$ python -q
>>> import numpy as np
>>> np.set_printoptions(precision=1, suppress=True, linewidth=160)
>>> mat = np.load("case5.npy")
>>> mat
array([[  0,   1,   1,   6,  -7,  -6,   2,   3,  -8,  -2],
       [ -1,   0,  -1,   5,  -5,   2,   7,   7,   3,   2],
       [ -1,   1,   0,   6,  -1,   7,   9,   0,   2,  -1],
       [ -6,  -5,  -6,   0,   7,   1,  -5,   4,  -2,   9],
       [  7,   5,   1,  -7,   0,   1,  -1,  -2,  -3,  -6],
       [  6,  -2,  -7,  -1,  -1,   0,   0,  -7,  -1,  -1],
       [ -2,  -7,  -9,   5,   1,   0,   0, -10,  -2,   5],
       [ -3,  -7,   0,  -4,   2,   7,  10,   0,  -8,  -6],
       [  8,  -3,  -2,   2,   3,   1,   2,   8,   0,   0],
       [  2,  -2,   1,  -9,   6,   1,  -5,   6,   0,   0]])
>>> x = np.array([2, -2, 1, -2, 2, 2, 1, 2, -1, 2])
>>> target = mat @ x
>>> target
array([-27,   3,   1,  31,   7,  -6, -15,  40,  42,  48])
>>> np.round(np.linalg.solve(mat.T, mat[7]), 1) + 0
array([0., 0., 0., 0., 0., 0., 0., 1., 0., 0.])
>>> np.linalg.solve(mat, target + mat[:, 5])
array([ 2., -2.,  1., -2.,  2.,  3.,  1.,  2., -1.,  2.])
>>> np.linalg.solve(mat, 2 * target)
array([ 4., -4.,  2., -4.,  4.,  4.,  2.,  4., -2.,  4.])
>>> np.linalg.solve(mat, target)
array([ 2., -2.,  1., -2.,  2.,  2.,  1.,  2., -1.,  2.])
>>> other = mat ** -1
Traceback (most recent call last):
  File "<python-input-11>", line 1, in <module>
    other = mat ** -1
            ~~~~^^~~~
ValueError: Integers to negative integer powers are not allowed.
>>> other = np.linalg.inv(mat)
>>> np.round(np.linalg.inv(other), 1) + 0
array([[  0.,   1.,   1.,   6.,  -7.,  -6.,   2.,   3.,  -8.,  -2.],
       [ -1.,   0.,  -1.,   5.,  -5.,   2.,   7.,   7.,   3.,   2.],
       [ -1.,   1.,   0.,   6.,  -1.,   7.,   9.,   0.,   2.,  -1.],
       [ -6.,  -5.,  -6.,   0.,   7.,   1.,  -5.,   4.,  -2.,   9.],
       [  7.,   5.,   1.,  -7.,   0.,   1.,  -1.,  -2.,  -3.,  -6.],
       [  6.,  -2.,  -7.,  -1.,  -1.,   0.,   0.,  -7.,  -1.,  -1.],
       [ -2.,  -7.,  -9.,   5.,   1.,   0.,   0., -10.,  -2.,   5.],
       [ -3.,  -7.,   0.,  -4.,   2.,   7.,  10.,   0.,  -8.,  -6.],
       [  8.,  -3.,  -2.,   2.,   3.,   1.,   2.,   8.,   0.,   0.],
       [  2.,  -2.,   1.,  -9.,   6.,   1.,  -5.,   6.,   0.,   0.]])
>>> (np.abs(other) > 1e-9).astype(int)
array([[0, 1, 1, 1, 1, 1, 1, 1, 1, 1],
       [1, 0, 1, 1, 1, 1, 1, 1, 1, 1],
       [1, 1, 0, 1, 1, 1, 1, 1, 1, 1],
       [1, 1, 1, 0, 1, 1, 1, 1, 1, 1],
       [1, 1, 1, 1, 0, 1, 1, 1, 1, 1],
       [1, 1, 1, 1, 1, 0, 1, 1, 1, 1],
       [1, 1, 1, 1, 1, 1, 0, 1, 1, 1],
       [1, 1, 1, 1, 1, 1, 1, 0, 1, 1],
       [1, 1, 1, 1, 1, 1, 1, 1, 0, 1],
       [1, 1, 1, 1, 1, 1, 1, 1, 1, 0]])
>>> round(float(np.linalg.cond(mat)), 1)
47.0
>>> round(np.linalg.slogdet(mat)[0], 1)
np.float64(1.0)
>>> np.allclose(other, mat.T)
False
>>> other.round(1) + 0
array([[ 0. ,  0.1,  0. , -0.2,  0.3, -0.4,  0.4, -0.1,  0.1,  0.2],
       [-0.1,  0. , -0.2,  0.2,  0.1,  0. , -0.2,  0.1,  0.1, -0.4],
       [ 0. ,  0.2,  0. , -0.3,  0.3, -0.6,  0.6, -0.1,  0. ,  0.3],
       [ 0.2, -0.2,  0.3,  0. , -0.2,  0.2, -0.1, -0.1, -0.1,  0.2],
       [-0.3, -0.1, -0.3,  0.2,  0. ,  0. , -0.3,  0.2,  0.2, -0.7],
       [ 0.4,  0. ,  0.6, -0.2,  0. ,  0. ,  0.3, -0.2, -0.3,  0.9],
       [-0.4,  0.2, -0.6,  0.1,  0.3, -0.3,  0. ,  0.2,  0.3, -0.8],
       [ 0.1, -0.1,  0.1,  0.1, -0.2,  0.2, -0.2,  0. ,  0. ,  0.1],
       [-0.1, -0.1,  0. ,  0.1, -0.2,  0.3, -0.3,  0. ,  0. , -0.1],
       [-0.2,  0.4, -0.3, -0.2,  0.7, -0.9,  0.8, -0.1,  0.1,  0. ]])
>>> np.round(mat @ other, 1) + 0
array([[1., 0., 0., 0., 0., 0., 0., 0., 0., 0.],
       [0., 1., 0., 0., 0., 0., 0., 0., 0., 0.],
       [0., 0., 1., 0., 0., 0., 0., 0., 0., 0.],
       [0., 0., 0., 1., 0., 0., 0., 0., 0., 0.],
       [0., 0., 0., 0., 1., 0., 0., 0., 0., 0.],
       [0., 0., 0., 0., 0., 1., 0., 0., 0., 0.],
       [0., 0., 0., 0., 0., 0., 1., 0., 0., 0.],
       [0., 0., 0., 0., 0., 0., 0., 1., 0., 0.],
       [0., 0., 0., 0., 0., 0., 0., 0., 1., 0.],
       [0., 0., 0., 0., 0., 0., 0., 0., 0., 1.]])
